$ ipython --no-banner

In [1]: import numpy as np

In [2]: import numpy.linalg as la

In [3]: np.set_printoptions(precision=2, suppress=True, linewidth=100, legacy="1.25")

In [4]: def rnd(a):
   ...:     return np.round(a, 2) + 0
   ...: 

In [5]: K = np.load("block9.npy")

In [6]: K
Out[6]: 
array([[ 2,  0,  0,  0,  0,  0],
       [-2, -2,  0,  0,  0,  0],
       [-2,  2, -1,  0,  0,  0],
       [ 1,  3,  0,  3,  0,  0],
       [ 3, -1,  3,  0,  1,  0],
       [-2, -2, -1, -3, -1, -1]])

In [7]: K.reshape(-1, 2)
Out[7]: 
array([[ 2,  0],
       [ 0,  0],
       [ 0,  0],
       [-2, -2],
       [ 0,  0],
       [ 0,  0],
       [-2,  2],
       [-1,  0],
       [ 0,  0],
       [ 1,  3],
       [ 0,  3],
       [ 0,  0],
       [ 3, -1],
       [ 3,  0],
       [ 1,  0],
       [-2, -2],
       [-1, -3],
       [-1, -1]])

In [8]: K.ravel(order="F")
Out[8]: 
array([ 2, -2, -2,  1,  3, -2,  0, -2,  2,  3, -1, -2,  0,  0, -1,  0,  3, -1,  0,  0,  0,  3,  0,
       -3,  0,  0,  0,  0,  1, -1,  0,  0,  0,  0,  0, -1])

In [9]: T = K.reshape(6, 2, -1)

In [10]: T.shape
Out[10]: (6, 2, 3)

In [11]: T[:, 0]
Out[11]: 
array([[ 2,  0,  0],
       [-2, -2,  0],
       [-2,  2, -1],
       [ 1,  3,  0],
       [ 3, -1,  3],
       [-2, -2, -1]])

In [12]: np.einsum("ihd,ihd->ih", T, T)
Out[12]: 
array([[ 4,  0],
       [ 8,  0],
       [ 9,  0],
       [10,  9],
       [19,  1],
       [ 9, 11]])

In [13]: T.sum(axis=1)
Out[13]: 
array([[ 2,  0,  0],
       [-2, -2,  0],
       [-2,  2, -1],
       [ 4,  3,  0],
       [ 3,  0,  3],
       [-5, -3, -2]])

In [14]: np.einsum("ihd,jhd->hij", T, T).shape
Out[14]: (2, 6, 6)

In [15]: T = np.stack([K, 3 * K, K[::-1]])

In [16]: rnd(la.det(T))
Out[16]: array([  -12., -8748.,    12.])

In [17]: rnd(la.norm(T, axis=(1, 2)))
Out[17]: array([ 8.94, 26.83,  8.94])

In [18]: Q, r_ = la.qr(K)

In [19]: np.allclose(r_.T @ r_, K.T @ K)
Out[19]: True

In [20]: F = np.load("case5.npy")

In [21]: F
Out[21]: 
array([[-4.19,  1.74, -4.75],
       [-4.3 ,  1.71, -5.18],
       [-3.44,  0.63, -4.85],
       [-4.13,  0.92, -4.79],
       [-4.27,  1.2 , -5.08],
       [-4.31,  0.95, -5.41],
       [-3.61,  0.52, -5.21],
       [ 0.59,  5.13, -4.13],
       [ 0.68,  4.71, -4.  ],
       [ 1.  ,  4.91, -4.2 ],
       [ 0.55,  4.7 , -3.96],
       [ 1.38,  5.11, -3.74],
       [ 1.22,  4.96, -3.73],
       [ 0.93,  4.42, -3.63],
       [ 2.55,  3.29,  3.17],
       [ 1.99,  3.49,  3.23],
       [ 2.72,  4.13,  2.84],
       [ 3.09,  3.88,  3.23],
       [ 3.18,  3.72,  2.62],
       [ 2.7 ,  4.19,  2.98],
       [ 2.68,  3.97,  3.12]])

In [22]: P = F @ la.solve(F.T @ F, F.T)

In [23]: rnd(np.trace(P))
Out[23]: 3.0

In [24]: rnd(P @ F[:, 2])
Out[24]: 
array([-4.75, -5.18, -4.85, -4.79, -5.08, -5.41, -5.21, -4.13, -4.  , -4.2 , -3.96, -3.74, -3.73,
       -3.63,  3.17,  3.23,  2.84,  3.23,  2.62,  2.98,  3.12])

In [25]: dist = la.norm(F[:, None] - F[None], axis=-1)

In [26]: (dist + 1e9 * np.eye(21)).round(6).argmin(axis=1)
Out[26]: array([ 1,  0,  6,  4,  5,  4,  2,  8, 10,  8,  8, 12, 11,  8, 15, 14, 19, 20, 17, 16, 19])

In [27]: dist[0].round(6).argsort(kind="stable")[:4]
Out[27]: array([0, 1, 4, 3])

In [28]: rnd(dist[:5, :5])
Out[28]: 
array([[0.  , 0.44, 1.34, 0.82, 0.64],
       [0.44, 0.  , 1.42, 0.9 , 0.52],
       [1.34, 1.42, 0.  , 0.75, 1.03],
       [0.82, 0.9 , 0.75, 0.  , 0.43],
       [0.64, 0.52, 1.03, 0.43, 0.  ]])

In [29]: vec = np.array([4, 1, 5])

In [30]: (F @ vec).argmax()
Out[30]: 17

In [31]: la.norm(F @ vec) <= la.norm(F, 2) * la.norm(vec) + 1e-9
Out[31]: True

In [32]: W2 = F[[17, 15]].astype(float)

In [33]: for _ in range(5):
    ...:     z = la.norm(F[:, None] - W2, axis=-1).argmin(axis=1)
    ...:     W2 = np.array([F[z == j].mean(axis=0) for j in range(2)])
    ...: 

In [34]: z
Out[34]: array([1, 1, 1, 1, 1, 1, 1, 1, 1, 1, 1, 1, 1, 1, 0, 0, 0, 0, 0, 0, 0])

In [35]: rnd(W2[1] - W2[0])
Out[35]: array([-4.27, -0.84, -7.5 ])

In [36]: E = np.loadtxt("arr.csv", delimiter=",")

In [37]: E
Out[37]: 
array([[ 0.,  3., -3., -6.],
       [-3.,  0., -2., -5.],
       [ 3.,  2.,  0., -1.],
       [ 6.,  5.,  1.,  0.]])

In [38]: # skew-symmetric

In [39]: Q, r_ = la.qr(E)

In [40]: rnd(abs(r_[0, 0])), rnd(la.norm(E[:, 0]))
Out[40]: (7.35, 7.35)

In [41]: rnd(r_)
Out[41]: 
array([[-7.35, -4.9 , -1.63, -1.63],
       [ 0.  , -3.74,  3.21,  7.48],
       [ 0.  ,  0.  ,  1.02,  1.3 ],
       [ 0.  ,  0.  ,  0.  , -1.28]])

In [42]: rnd(np.abs(np.diag(r_)))
Out[42]: array([7.35, 3.74, 1.02, 1.28])

In [43]: rnd(Q.T @ Q)
Out[43]: 
array([[1., 0., 0., 0.],
       [0., 1., 0., 0.],
       [0., 0., 1., 0.],
       [0., 0., 0., 1.]])

In [44]: np.trace(Q @ Q.T)
Out[44]: 4.0

In [45]: ev, evecs = la.eig(r_)

In [46]: rnd(np.sort(la.eigvals(r_.T)))
Out[46]: array([-7.35, -3.74, -1.28,  1.02])

In [47]: rnd(np.prod(ev))
Out[47]: -36.0

In [48]: vec = np.array([1, 3, 3, 1])

In [49]: vec @ E @ vec
Out[49]: 0.0

In [50]: rnd(la.eigvals(E).real)
Out[50]: array([0., 0., 0., 0.])

In [51]: rnd(la.svd(E, compute_uv=False))
Out[51]: array([9.14, 9.14, 0.66, 0.66])

In [52]: rnd(la.det(E))
Out[52]: 36.0

In [53]: Q = la.solve(np.eye(4) - E, np.eye(4) + E)

In [54]: rnd(Q @ Q.T)
Out[54]: 
array([[1., 0., 0., 0.],
       [0., 1., 0., 0.],
       [0., 0., 1., 0.],
       [0., 0., 0., 1.]])

In [55]: rnd(la.det(Q))
Out[55]: 1.0

In [56]: arr = np.load("w.npy")

In [57]: arr
Out[57]: 
array([[2, 2, 2, 2],
       [1, 2, 1, 2],
       [2, 2, 2, 2],
       [1, 2, 1, 2]])

In [58]: rng = np.random.default_rng(635)

In [59]: z = rng.permutation(4)

In [60]: z
Out[60]: array([1, 0, 2, 3])

In [61]: M2 = arr[z][:, z]

In [62]: rnd(np.sort(np.abs(la.eigvals(M2))))
Out[62]: array([0.  , 0.  , 1.17, 6.83])

In [63]: np.trace(M2)
Out[63]: 8

In [64]: rnd(la.det(M2)), rnd(la.det(arr[z]))
Out[64]: (0.0, 0.0)

In [65]: np.diag(M2)
Out[65]: array([2, 2, 2, 2])

In [66]: M2
Out[66]: 
array([[2, 1, 1, 2],
       [2, 2, 2, 2],
       [2, 2, 2, 2],
       [2, 1, 1, 2]])

In [67]: np.unravel_index(np.abs(arr).argmax(), arr.shape)
Out[67]: (0, 0)

In [68]: arr.mean(axis=0)
Out[68]: array([1.5, 2. , 1.5, 2. ])

In [69]: rnd(la.norm(arr))
Out[69]: 7.21

In [70]: arr[:, 4]
Traceback (most recent call last):
  Cell In[70], line 1
    arr[:, 4]
IndexError: index 4 is out of bounds for axis 1 with size 4


In [71]: rnd(la.svd(arr, compute_uv=False))
Out[71]: array([7.12, 1.12, 0.  , 0.  ])

In [72]: np.zeros(4, 4)
Traceback (most recent call last):
  Cell In[72], line 1
    np.zeros(4, 4)
TypeError: Cannot interpret '4' as a data type


In [73]: np.prod(np.diag(K)), rnd(la.det(K))
Out[73]: (-12, -12.0)

In [74]: P = np.triu(np.array([[1, -2, 2, 1], [0, 2, 2, 1], [-1, 2, 1, -1], [0, 0, -2, 0]]), 1) + np.eye(4)

In [75]: M2 = P @ arr @ la.inv(P)

In [76]: rnd(la.det(M2))
Out[76]: 0.0

In [77]: s = 5 * 0.2 ** np.arange(5)

In [78]: Q, _ = la.qr(np.array([[0.5, 0.3, -1.3, 1.8, 1.7],
    ...:     [-0.1, 1.1, 0.1, -0.1, 0.4],
    ...:     [-0.8, -1.0, 0.7, -0.1, 0.2],
    ...:     [-0.2, 0.9, 0.6, 1.3, -0.5],
    ...:     [1.0, 0.6, 1.4, -1.5, 0.9]]))

In [79]: M = rng.normal(size=(13, 5)) * s @ Q

In [80]: rnd(M)
Out[80]: 
array([[-0.79,  0.43,  1.14, -1.1 , -0.31],
       [ 1.6 ,  0.  , -2.87,  2.44,  2.34],
       [ 0.92, -0.73, -1.44,  1.68,  0.61],
       [-1.75, -1.1 ,  2.99, -1.46, -2.66],
       [ 0.48, -0.49, -0.71,  0.9 ,  0.16],
       [ 0.87,  0.24, -1.74,  1.36,  1.8 ],
       [ 0.04,  0.48, -0.06, -0.23,  0.2 ],
       [-0.51, -0.49,  0.93, -0.4 , -1.01],
       [ 0.85, -1.19, -1.21,  1.66,  0.01],
       [ 1.5 ,  0.17, -2.75,  2.2 ,  2.4 ],
       [-0.17,  1.35, -0.15, -0.77,  1.32],
       [-0.64, -0.03,  1.08, -0.82, -0.83],
       [ 2.06,  0.16, -3.55,  2.79,  2.77]])

In [81]: z = M[:, 0] > np.median(M[:, 0])

In [82]: u = M[z].mean(axis=0) - M[~z].mean(axis=0)

In [83]: ((M - M.mean(axis=0)) @ u > 0).astype(int)
Out[83]: array([0, 1, 1, 0, 1, 1, 0, 0, 1, 1, 0, 0, 1])

In [84]: z.astype(int)
Out[84]: array([0, 1, 1, 0, 0, 1, 0, 0, 1, 1, 0, 0, 1])

In [85]: dist = la.norm(M[:, None] - M[None], axis=-1)

In [86]: np.flatnonzero(dist[0] < dist.mean() / 2)
Out[86]: array([ 0,  6,  7, 11])

In [87]: dist.mean(axis=1).argmax()
Out[87]: 3

In [88]: dist[0].round(6).argsort(kind="stable")[:4]
Out[88]: array([ 0, 11,  7,  6])

In [89]: np.unravel_index(dist.round(6).argmax(), dist.shape)
Out[89]: (3, 12)

In [90]: rnd(la.norm(M, axis=1))
Out[90]: array([1.84, 4.71, 2.58, 4.73, 1.35, 2.99, 0.57, 1.59, 2.52, 4.52, 2.05, 1.71, 5.68])

In [91]: vec = np.array([1, -3, -2, 0, 2])

In [92]: la.norm(M @ vec) <= la.norm(M, 2) * la.norm(vec) + 1e-9
Out[92]: True

In [93]: vec @ M
Traceback (most recent call last):
  Cell In[93], line 1
    vec @ M
ValueError: matmul: Input operand 1 has a mismatch in its core dimension 0, with gufunc signature (n?,k),(k,m?)->(n?,m?) (size 13 is different from 5)


In [94]: np.sign((M @ vec).round(6))
Out[94]: array([-1.,  1.,  1., -1.,  1.,  1., -1., -1.,  1.,  1., -1., -1.,  1.])

In [95]: rnd(M @ np.ones(5))
Out[95]: array([-0.63,  3.5 ,  1.03, -3.99,  0.34,  2.53,  0.44, -1.47,  0.12,  3.52,  1.59, -1.24,  4.22])

In [96]: rnd(np.einsum("ij,j->i", M, vec))
Out[96]: array([-4.95, 12.03,  7.21, -9.73,  3.71,  7.22, -0.86, -2.93,  6.85, 11.29, -1.28, -4.36, 14.23])

In [97]: cen = M - M.mean(axis=1)
Traceback (most recent call last):
  Cell In[97], line 1
    cen = M - M.mean(axis=1)
ValueError: operands could not be broadcast together with shapes (13,5) (13,) 


In [98]: cen = M - M.mean(axis=0)

In [99]: Uu, s, Vt = la.svd(cen, full_matrices=False)

In [100]: rnd(cen.mean(axis=0))
Out[100]: array([0., 0., 0., 0., 0.])

In [101]: rnd(s ** 2 / (s ** 2).sum())
Out[101]: array([0.9, 0.1, 0. , 0. , 0. ])

In [102]: rnd((s ** 2).sum() ** 2 / (s ** 4).sum())
Out[102]: 1.22

In [103]: (np.sign(Uu[:, 0]) == np.sign(Uu[0, 0])).astype(int)
Out[103]: array([1, 0, 0, 1, 0, 0, 1, 1, 0, 0, 1, 1, 0])

In [104]: J = -1 * np.eye(6) + np.eye(6, k=1)

In [105]: J
Out[105]: 
array([[-1.,  1.,  0.,  0.,  0.,  0.],
       [ 0., -1.,  1.,  0.,  0.,  0.],
       [ 0.,  0., -1.,  1.,  0.,  0.],
       [ 0.,  0.,  0., -1.,  1.,  0.],
       [ 0.,  0.,  0.,  0., -1.,  1.],
       [ 0.,  0.,  0.,  0.,  0., -1.]])

In [106]: M2 = J[0, 0] * J[1:] - np.outer(J[1:, 0], J[0])

In [107]: M2
Out[107]: 
array([[ 0.,  1., -1., -0., -0., -0.],
       [ 0., -0.,  1., -1., -0., -0.],
       [ 0., -0., -0.,  1., -1., -0.],
       [ 0., -0., -0., -0.,  1., -1.],
       [ 0., -0., -0., -0., -0.,  1.]])

In [108]: J[:, 0] / J[0, 0]
Out[108]: array([ 1., -0., -0., -0., -0., -0.])

In [109]: np.flatnonzero(~M2.round(6).any(axis=1))
Out[109]: array([], dtype=int64)
